$ ipython --no-banner

In [1]: import numpy as np

In [2]: from numpy import linalg as LA

In [3]: np.set_printoptions(precision=1, suppress=True, linewidth=160)

In [4]: A2 = np.array([[4, -1, 1, 2, 3, -1],
   ...:     [-2, 1, 4, 1, 5, 3],
   ...:     [1, 0, 2, -2, -3, 0],
   ...:     [-1, 3, 3, -1, 0, -1],
   ...:     [-3, 3, 3, -3, 0, 1],
   ...:     [-3, -1, 1, 3, 3, 0]])

In [5]: J = A2 - A2.T

In [6]: print(J)
[[ 0  1  0  3  6  2]
 [-1  0  4 -2  2  4]
 [ 0 -4  0 -5 -6 -1]
 [-3  2  5  0  3 -4]
 [-6 -2  6 -3  0 -2]
 [-2 -4  1  4  2  0]]

In [7]: theta = np.radians(72)

In [8]: Rm = np.eye(6)

In [9]: Rm[4, 4] = Rm[0, 0] = np.cos(theta)

In [10]: Rm[4, 0], Rm[0, 4] = -np.sin(theta), np.sin(theta)

In [11]: print(Rm)
[[ 0.3  0.   0.   0.   1.   0. ]
 [ 0.   1.   0.   0.   0.   0. ]
 [ 0.   0.   1.   0.   0.   0. ]
 [ 0.   0.   0.   1.   0.   0. ]
 [-1.   0.   0.   0.   0.3  0. ]
 [ 0.   0.   0.   0.   0.   1. ]]

In [12]: A2 = J @ Rm.T

In [13]: print(np.round(LA.det(Rm), 1), round(float(np.trace(Rm)), 1))
1.0 4.6

In [14]: print(np.allclose(J @ J.T, A2 @ A2.T))
True

In [15]: print(LA.svd(J, compute_uv=False), LA.svd(A2, compute_uv=False))
[11.9 11.9  6.1  6.1  1.4  1.4] [11.9 11.9  6.1  6.1  1.4  1.4]

In [16]: print(np.allclose(LA.norm(J, axis=1), LA.norm(A2, axis=1)))
True

In [17]: print(np.abs(A2 - J).max(axis=0))
[5.7 0.  0.  0.  5.7 0. ]

In [18]: r0 = np.array([-5, 5, 5])

In [19]: print(np.correlate(Rm[4], Rm[3], "full"))
[ 0.   0.  -1.   0.   0.   0.   0.3  0.   0.   0.   0. ]

In [20]: print(np.convolve(Rm[4], r0))
[ 4.8 -4.8 -4.8  0.  -1.5  1.5  1.5  0. ]

In [21]: print(np.polyval(r0, Rm[4]))
[-4.3  5.   5.   5.   6.1  5. ]
